% ipython --no-banner

In [1]: import numpy as np

In [2]: np.set_printoptions(suppress=True, linewidth=160)

In [3]: m1 = np.load("test2.npy")

In [4]: print(m1)
[[1 3 0 0 1]
 [0 1 1 0 0]
 [0 5 0 0 5]
 [5 1 0 0 0]
 [6 0 0 0 0]
 [7 3 0 1 3]
 [2 0 0 0 0]
 [0 1 1 0 0]
 [0 7 1 0 3]
 [2 0 0 0 0]
 [6 0 0 0 0]
 [0 5 0 0 4]
 [6 0 0 0 0]
 [0 3 0 0 4]]

In [5]: gram = np.cov(m1, rowvar=False)

In [6]: print(np.round(m1.std(axis=0), 2))
[2.72 2.22 0.41 0.26 1.84]

In [7]: print(np.argsort(-m1.std(axis=0).round(6), kind="stable"))
[0 1 4 2 3]

In [8]: print(np.round(np.corrcoef(m1[:, 0], m1[:, 1])[0, 1], 2))
-0.52

In [9]: th = np.radians(135)

In [10]: r_ = np.eye(5)

In [11]: r_[0, 0] = r_[3, 3] = np.cos(th)

In [12]: r_[0, 3], r_[3, 0] = -np.sin(th), np.sin(th)

In [13]: print(r_.round(2))
[[-0.71  0.    0.   -0.71  0.  ]
 [ 0.    1.    0.    0.    0.  ]
 [ 0.    0.    1.    0.    0.  ]
 [ 0.71  0.    0.   -0.71  0.  ]
 [ 0.    0.    0.    0.    1.  ]]

In [14]: A2 = m1 @ r_.T

In [15]: print(np.round(np.abs(A2 - m1).max(axis=0), 2))
[12.66  0.    0.    4.24  0.  ]

In [16]: T = np.stack([r_, 5 * r_, r_[::-1]])

In [17]: print(np.round(np.linalg.norm(T, axis=(1, 2)), 2))
[ 2.24 11.18  2.24]

In [18]: print(np.linalg.matrix_rank(T))
[5 5 5]

In [19]: J = np.loadtxt("data.csv", delimiter=",")

In [20]: print(J)
[[ 0.  0. -1.  0.  0.  0.]
 [ 0.  1.  0.  0.  0.  0.]
 [ 0.  0. -9.  0.  0.  0.]
 [-9.  6.  0. -3.  5.  0.]
 [-8.  0.  0. -3.  0.  0.]
 [ 8.  6.  0.  0.  0. -7.]]

In [21]: vec = np.array([-2, -2, 3, -1, 1, -1])

In [22]: h = np.maximum(J @ vec, 0)

In [23]: print(np.round(np.tanh(J @ vec), 2))
[-1.   -0.96 -1.    1.    1.   -1.  ]

In [24]: print(np.flatnonzero(h > 1e-9))
[3 4]

In [25]: th = np.radians(114)

In [26]: r_ = np.eye(6)

In [27]: r_[2, 2] = r_[5, 5] = np.cos(th)

In [28]: r_[2, 5], r_[5, 2] = -np.sin(th), np.sin(th)

In [29]: print(r_.round(2))
[[ 1.    0.    0.    0.    0.    0.  ]
 [ 0.    1.    0.    0.    0.    0.  ]
 [ 0.    0.   -0.41  0.    0.   -0.91]
 [ 0.    0.    0.    1.    0.    0.  ]
 [ 0.    0.    0.    0.    1.    0.  ]
 [ 0.    0.    0.91  0.    0.   -0.41]]

In [30]: A2 = J @ r_.T

In [31]: print(np.allclose(np.linalg.norm(J, axis=1), np.linalg.norm(A2, axis=1)))
True

In [32]: print(np.round(np.linalg.svd(J, compute_uv=False), 2) + 0, np.round(np.linalg.svd(A2, compute_uv=False), 2) + 0)
[15.71 10.73  9.06  3.4   0.56  0.  ] [15.71 10.73  9.06  3.4   0.56  0.  ]

In [33]: print(np.round(np.linalg.det(r_), 2), round(float(np.trace(r_)), 2))
1.0 3.19

In [34]: left, sigma = np.linalg.svd(J)
ValueError: too many values to unpack (expected 2)


In [35]: left, sigma, VT = np.linalg.svd(J, full_matrices=False)

In [36]: print(np.round(left.T @ J @ VT.T, 2) + 0)
[[15.71  0.    0.    0.    0.    0.  ]
 [ 0.   10.73  0.    0.    0.    0.  ]
 [ 0.    0.    9.06  0.    0.    0.  ]
 [ 0.    0.    0.    3.4   0.    0.  ]
 [ 0.    0.    0.    0.    0.56  0.  ]
 [ 0.    0.    0.    0.    0.    0.  ]]

In [37]: print(left.shape, sigma.shape, VT.shape)
(6, 6) (6,) (6, 6)
